$ ipython --no-banner

In [1]: import numpy as np

In [2]: import numpy.linalg as la

In [3]: np.set_printoptions(precision=2, suppress=True, linewidth=140)

In [4]: rng = np.random.default_rng(41)

In [5]: X = (rng.random((14, 14)) < 0.3) + np.eye(14)

In [6]: X /= X.sum(axis=1, keepdims=True)

In [7]: X
Out[7]: 
array([[0.5 , 0.  , 0.5 , 0.  , 0.  , 0.  , 0.  , 0.  , 0.  , 0.  , 0.  , 0.  , 0.  , 0.  ],
       [0.  , 0.2 , 0.  , 0.2 , 0.  , 0.2 , 0.2 , 0.  , 0.  , 0.2 , 0.  , 0.  , 0.  , 0.  ],
       [0.17, 0.17, 0.17, 0.17, 0.  , 0.  , 0.17, 0.  , 0.  , 0.  , 0.  , 0.  , 0.  , 0.17],
       [0.  , 0.  , 0.  , 0.25, 0.  , 0.25, 0.  , 0.  , 0.  , 0.  , 0.  , 0.25, 0.25, 0.  ],
       [0.17, 0.  , 0.17, 0.  , 0.17, 0.  , 0.17, 0.  , 0.17, 0.  , 0.  , 0.17, 0.  , 0.  ],
       [0.  , 0.  , 0.  , 0.25, 0.  , 0.25, 0.25, 0.25, 0.  , 0.  , 0.  , 0.  , 0.  , 0.  ],
       [0.2 , 0.  , 0.  , 0.  , 0.  , 0.  , 0.4 , 0.  , 0.  , 0.  , 0.  , 0.2 , 0.2 , 0.  ],
       [0.  , 0.  , 0.  , 0.  , 0.2 , 0.  , 0.  , 0.2 , 0.2 , 0.2 , 0.  , 0.  , 0.2 , 0.  ],
       [0.  , 0.  , 0.  , 0.  , 0.2 , 0.  , 0.  , 0.2 , 0.2 , 0.  , 0.  , 0.2 , 0.  , 0.2 ],
       [0.  , 0.17, 0.17, 0.  , 0.17, 0.  , 0.17, 0.  , 0.  , 0.17, 0.  , 0.  , 0.  , 0.17],
       [0.  , 0.  , 0.  , 0.  , 0.  , 0.25, 0.  , 0.25, 0.25, 0.  , 0.25, 0.  , 0.  , 0.  ],
       [0.17, 0.17, 0.  , 0.17, 0.  , 0.  , 0.17, 0.17, 0.  , 0.  , 0.  , 0.17, 0.  , 0.  ],
       [0.  , 0.  , 0.  , 0.25, 0.  , 0.  , 0.  , 0.  , 0.  , 0.25, 0.  , 0.  , 0.25, 0.25],
       [0.14, 0.14, 0.  , 0.  , 0.  , 0.  , 0.  , 0.  , 0.14, 0.14, 0.  , 0.  , 0.14, 0.29]])

In [8]: A = np.load("w.npy")

In [9]: A
Out[9]: 
array([[1.  , 0.9 , 0.81, 0.73, 0.66, 0.59, 0.53, 0.48],
       [0.9 , 1.  , 0.9 , 0.81, 0.73, 0.66, 0.59, 0.53],
       [0.81, 0.9 , 1.  , 0.9 , 0.81, 0.73, 0.66, 0.59],
       [0.73, 0.81, 0.9 , 1.  , 0.9 , 0.81, 0.73, 0.66],
       [0.66, 0.73, 0.81, 0.9 , 1.  , 0.9 , 0.81, 0.73],
       [0.59, 0.66, 0.73, 0.81, 0.9 , 1.  , 0.9 , 0.81],
       [0.53, 0.59, 0.66, 0.73, 0.81, 0.9 , 1.  , 0.9 ],
       [0.48, 0.53, 0.59, 0.66, 0.73, 0.81, 0.9 , 1.  ]])

In [10]: w1 = np.array([[-4, -2, -2, 2],
    ...:     [4, -2, 1, 2],
    ...:     [2, 3, 2, 1],
    ...:     [-5, -2, -4, -1],
    ...:     [2, -3, -4, -4],
    ...:     [-2, -5, -3, 0],
    ...:     [-2, 5, 4, -1],
    ...:     [-4, -3, 5, 1]])

In [11]: coef = np.array([-6, 1, 7, 0])

In [12]: act = np.maximum(A @ w1 + coef, 0)

In [13]: la.matrix_rank(act)
Out[13]: np.int64(2)

In [14]: (act > 0).astype(int)
Out[14]: 
array([[0, 0, 1, 1],
       [0, 0, 1, 1],
       [0, 0, 1, 1],
       [0, 0, 1, 0],
       [0, 0, 1, 0],
       [0, 0, 1, 0],
       [0, 0, 1, 0],
       [0, 0, 1, 0]])

In [15]: basis = np.array([[-3, 2, 1], [2, 0, -3], [3, 0, 2], [1, 3, -1]])

In [16]: w1 @ basis
Out[16]: 
array([[  4,  -2,  -4],
       [-11,  14,  10],
       [  7,   7,  -4],
       [ -2, -13,  -6],
       [-28,  -8,   7],
       [-13,  -4,   7],
       [ 27,  -7,  -8],
       [ 22,  -5,  14]])

In [17]: (act @ basis).round(6).argmax(axis=1)
Out[17]: array([0, 0, 0, 0, 0, 0, 0, 0])
